>>> import numpy as np
>>> import numpy.linalg as la
>>> np.set_printoptions(precision=2, suppress=True, linewidth=120, floatmode="fixed")
>>> def rd(a):
...     return np.round(a, 2) + 0
... 
>>> W2 = np.array([[0.4, -0.9, 2.5, 1.6, 0.4]])
>>> rng = np.random.default_rng(773)
>>> W0 = np.array([[0],
...     [1],
...     [0],
...     [-1],
...     [1],
...     [2],
...     [0],
...     [1],
...     [0],
...     [1],
...     [-2],
...     [2],
...     [-1],
...     [2],
...     [-2],
...     [2],
...     [1],
...     [1],
...     [-2],
...     [-1],
...     [2],
...     [0],
...     [2],
...     [0],
...     [0],
...     [-1],
...     [2],
...     [-2]]) @ W2 + 0.02 * rng.normal(size=(28, 5))
>>> print(rd(W0))
[[-0.02  0.00  0.02 -0.03 -0.01]
 [ 0.42 -0.92  2.46  1.62  0.39]
 [-0.02 -0.02  0.00 -0.02 -0.02]
 [-0.42  0.93 -2.49 -1.59 -0.38]
 [ 0.38 -0.92  2.51  1.61  0.40]
 [ 0.80 -1.82  5.00  3.19  0.85]
 [ 0.03 -0.01 -0.02  0.01 -0.01]
 [ 0.39 -0.89  2.50  1.58  0.41]
 [ 0.03  0.01 -0.01 -0.03  0.00]
 [ 0.38 -0.93  2.48  1.59  0.38]
 [-0.81  1.80 -4.99 -3.22 -0.76]
 [ 0.79 -1.80  5.02  3.18  0.81]
 [-0.37  0.89 -2.45 -1.58 -0.41]
 [ 0.79 -1.82  5.00  3.20  0.81]
 [-0.83  1.79 -5.00 -3.18 -0.82]
 [ 0.77 -1.79  4.99  3.22  0.81]
 [ 0.40 -0.89  2.50  1.55  0.43]
 [ 0.42 -0.88  2.50  1.61  0.38]
 [-0.82  1.81 -5.00 -3.21 -0.81]
 [-0.38  0.91 -2.49 -1.59 -0.36]
 [ 0.81 -1.80  5.02  3.19  0.77]
 [ 0.00  0.04  0.00 -0.02 -0.02]
 [ 0.75 -1.81  4.97  3.20  0.81]
 [ 0.02  0.01  0.03 -0.02 -0.03]
 [-0.03  0.01  0.03  0.02  0.01]
 [-0.39  0.90 -2.51 -1.59 -0.42]
 [ 0.79 -1.81  5.01  3.21  0.78]
 [-0.81  1.77 -5.02 -3.20 -0.78]]
>>> Y = np.c_[W0[:, :1] @ np.array([[0]]), np.array([3, 2, 4, 0, 1, 4, 0, 2, 0, 1, 5, 4, 3, 5, 5, 5, 5, 2, 4, 2, 0, 4, 3, 0, 0, 4, 4, 5])]
>>> print(Y)
[[0.00 3.00]
 [0.00 2.00]
 [0.00 4.00]
 [0.00 0.00]
 [0.00 1.00]
 [0.00 4.00]
 [0.00 0.00]
 [0.00 2.00]
 [0.00 0.00]
 [0.00 1.00]
 [0.00 5.00]
 [0.00 4.00]
 [0.00 3.00]
 [0.00 5.00]
 [0.00 5.00]
 [0.00 5.00]
 [0.00 5.00]
 [0.00 2.00]
 [0.00 4.00]
 [0.00 2.00]
 [0.00 0.00]
 [0.00 4.00]
 [0.00 3.00]
 [0.00 0.00]
 [0.00 0.00]
 [0.00 4.00]
 [0.00 4.00]
 [0.00 5.00]]
>>> print(la.matrix_rank(Y))
1
>>> print(rd(la.norm(la.qr(W0)[0].T @ Y, axis=0) ** 2 / ((Y ** 2).sum(axis=0) + 1e-12)))
[0.00 0.24]
>>> print(rd(la.lstsq(W0, Y[:, 0])[0]))
[0.00 0.00 0.00 0.00 0.00]
>>> print(la.matrix_rank(np.c_[W0, Y]))
6
>>> theta = np.radians(120)
>>> Rm = np.eye(5)
>>> Rm[0, 0] = Rm[2, 2] = np.cos(theta)
>>> Rm[0, 2], Rm[2, 0] = -np.sin(theta), np.sin(theta)
>>> print(rd(Rm))
[[-0.50  0.00 -0.87  0.00  0.00]
 [ 0.00  1.00  0.00  0.00  0.00]
 [ 0.87  0.00 -0.50  0.00  0.00]
 [ 0.00  0.00  0.00  1.00  0.00]
 [ 0.00  0.00  0.00  0.00  1.00]]
>>> Y = W0 @ Rm.T
>>> print(np.allclose(W0 @ W0.T, Y @ Y.T))
True
>>> print(rd(la.det(Rm)), rd(np.trace(Rm)))
1.0 2.0
>>> print(rd(la.svd(W0, compute_uv=False)), rd(la.svd(Y, compute_uv=False)))
[23.16  0.12  0.11  0.10  0.08] [23.16  0.12  0.11  0.10  0.08]
>>> x = np.array([1, 5, 5, 0, 0])
>>> target = Rm @ x
>>> print(rd(target))
[-4.83  5.00 -1.63  0.00  0.00]
>>> print(rd(la.solve(Rm.T, Rm[1])))
[0.00 1.00 0.00 0.00 0.00]
>>> print(rd(la.solve(Rm, -1 * target)))
[-1.00 -5.00 -5.00  0.00  0.00]
>>> Xc = W0 - W0.mean(axis=0)
>>> V = la.svd(Xc)[2][:1]
>>> Y = Xc - Xc @ V.T @ V
>>> print(la.norm(Y, axis=1).round(6).argmax())
5
>>> print(rd(Y.std(axis=0)))
[0.02 0.02 0.01 0.02 0.02]
>>> print(rd(np.cov(Xc @ V.T, rowvar=False)))
19.02
>>> print(rd((Xc @ V.T).std(axis=0)))
[4.28]
>>> d = la.norm(W0[:, None] - W0[None], axis=-1)
>>> print(la.matrix_rank(d ** 2))
7
>>> print(d.mean(axis=1).argmax())
18
>>> print(rd(d[:5, :5]))
[[0.00 3.14 0.04 3.15 3.16]
 [3.14 0.00 3.14 6.29 0.06]
 [0.04 3.14 0.00 3.15 3.17]
 [3.15 6.29 3.15 0.00 6.31]
 [3.16 0.06 3.17 6.31 0.00]]
>>> print(rd(la.norm(W0 - W0.mean(axis=0), axis=1)))
[0.90 2.24 0.90 4.05 2.26 5.41 0.90 2.24 0.92 2.23 7.21 5.41 4.00 5.41 7.20 5.40 2.23 2.25 7.21 4.04 5.41 0.93 5.38
 0.89 0.87 4.05 5.42 7.21]
>>> print(np.flatnonzero(d[9] < d.mean() / 2))
[ 1  4  7  9 16 17]
>>> A = np.array([[1, -4, 16, -64],
...     [1, -3, 9, -27],
...     [1, -2, 4, -8],
...     [1, -1, 1, -1],
...     [1, 0, 0, 0],
...     [1, 1, 1, 1],
...     [1, 2, 4, 8]])
>>> print(A)
[[  1  -4  16 -64]
 [  1  -3   9 -27]
 [  1  -2   4  -8]
 [  1  -1   1  -1]
 [  1   0   0   0]
 [  1   1   1   1]
 [  1   2   4   8]]
>>> # column 3 dominates
>>> left, s, Vh = la.svd(A)
>>> print(rd(s))
[72.88  6.90  2.67  1.41]
>>> Y = left[:, :1] @ np.diag(s[:1]) @ Vh[:1]
>>> print(rd(la.norm(A - Y) / la.norm(A)))
0.1
>>> print(rd(la.norm(A - Y, 2)), rd(s[1]))
6.9 6.9
>>> Y = A / la.norm(A, axis=1, keepdims=True)
>>> gram = Y @ Y.T
>>> print(rd(gram))
[[ 1.00  1.00  0.96  0.64  0.02 -0.39 -0.75]
 [ 1.00  1.00  0.98  0.70  0.03 -0.35 -0.70]
 [ 0.96  0.98  1.00  0.81  0.11 -0.27 -0.60]
 [ 0.64  0.70  0.81  1.00  0.50  0.00 -0.27]
 [ 0.02  0.03  0.11  0.50  1.00  0.50  0.11]
 [-0.39 -0.35 -0.27  0.00  0.50  1.00  0.81]
 [-0.75 -0.70 -0.60 -0.27  0.11  0.81  1.00]]
>>> print((gram - 2 * np.eye(7)).round(6).argmax(axis=1))
[1 0 1 2 3 6 5]
>>> print(np.argwhere(np.triu(np.abs(gram) > 0.95, 1)))
[[0 1]
 [0 2]
 [1 2]]
>>> print((np.abs(gram) > 0.9).astype(int))
[[1 1 1 0 0 0 0]
 [1 1 1 0 0 0 0]
 [1 1 1 0 0 0 0]
 [0 0 0 1 0 0 0]
 [0 0 0 0 1 0 0]
 [0 0 0 0 0 1 0]
 [0 0 0 0 0 0 1]]
>>> mat = np.loadtxt("test4.csv", delimiter=",")
>>> print(mat)
[[ 19.09   3.76  19.23]
 [ 27.37 -21.33  11.49]
 [-21.35  13.83  -4.42]
 [-12.21   8.54  -1.66]
 [ 36.07  -2.80  11.18]
 [ -7.59 -10.98  -1.65]
 [ 11.81  11.20  -8.68]
 [ -2.34  -3.06 -27.65]
 [-38.58  13.96  43.94]
 [  1.32 -14.08   3.44]
 [ 32.40  -0.51  -0.61]
 [  6.86  -7.12  15.69]
 [-20.52   3.52 -13.15]
 [  2.02  15.54  -2.75]
 [ -9.09  10.05   0.83]
 [ -6.51  -6.60 -14.44]
 [  2.30 -12.12  -2.03]
 [ 12.15   2.36 -29.77]
 [ 26.29 -19.89 -11.15]
 [ 14.72   6.37  14.81]
 [-37.52   1.83  20.49]
 [ 33.57   6.21  10.42]
 [-24.43  -3.28   8.88]
 [  8.61   5.68 -14.44]]
>>> Xc = mat - mat.mean(axis=0)
>>> left, s, Vh = la.svd(Xc, full_matrices=False)
>>> print(rd(s ** 2 / (s ** 2).sum()))
[0.59 0.30 0.11]
>>> print(rd(np.abs(Vh[-1])))
[0.19 0.98 0.05]
>>> print(rd(Xc.mean(axis=0)))
[0.00 0.00 0.00]
>>> print(rd((s ** 2).sum() ** 2 / (s ** 4).sum()))
2.24
>>> Xc = mat - mat.mean(axis=0)
>>> V = la.svd(Xc)[2][:2]
>>> Y = Xc - Xc @ V.T @ V
>>> print(rd(np.diag(V.T @ V)))
[0.96 0.04 1.00]
>>> print(la.norm(Y, axis=1).round(6).argmax())
1
>>> print(rd(la.norm(Y) / la.norm(Xc)))
0.34
>>> print(rd(Y.std(axis=0)))
[1.79 9.33 0.47]
>>> d = la.norm(mat[:, None] - mat[None], axis=-1)
>>> print(rd(d[:5, :5]))
[[ 0.00 27.53 47.92 37.93 19.90]
 [27.53  0.00 62.15 51.30 20.47]
 [47.92 62.15  0.00 10.92 61.78]
 [37.93 51.30 10.92  0.00 51.23]
 [19.90 20.47 61.78 51.23  0.00]]
>>> print(d[10].round(6).argsort(kind="stable")[:4])
[10  4 21 18]
>>> print(np.unravel_index(d.round(6).argmax(), d.shape))
(np.int64(8), np.int64(18))
>>> print(np.flatnonzero(d[10] < d.mean() / 2))
[ 4 10 21]
>>> print(la.matrix_rank(d ** 2))
5
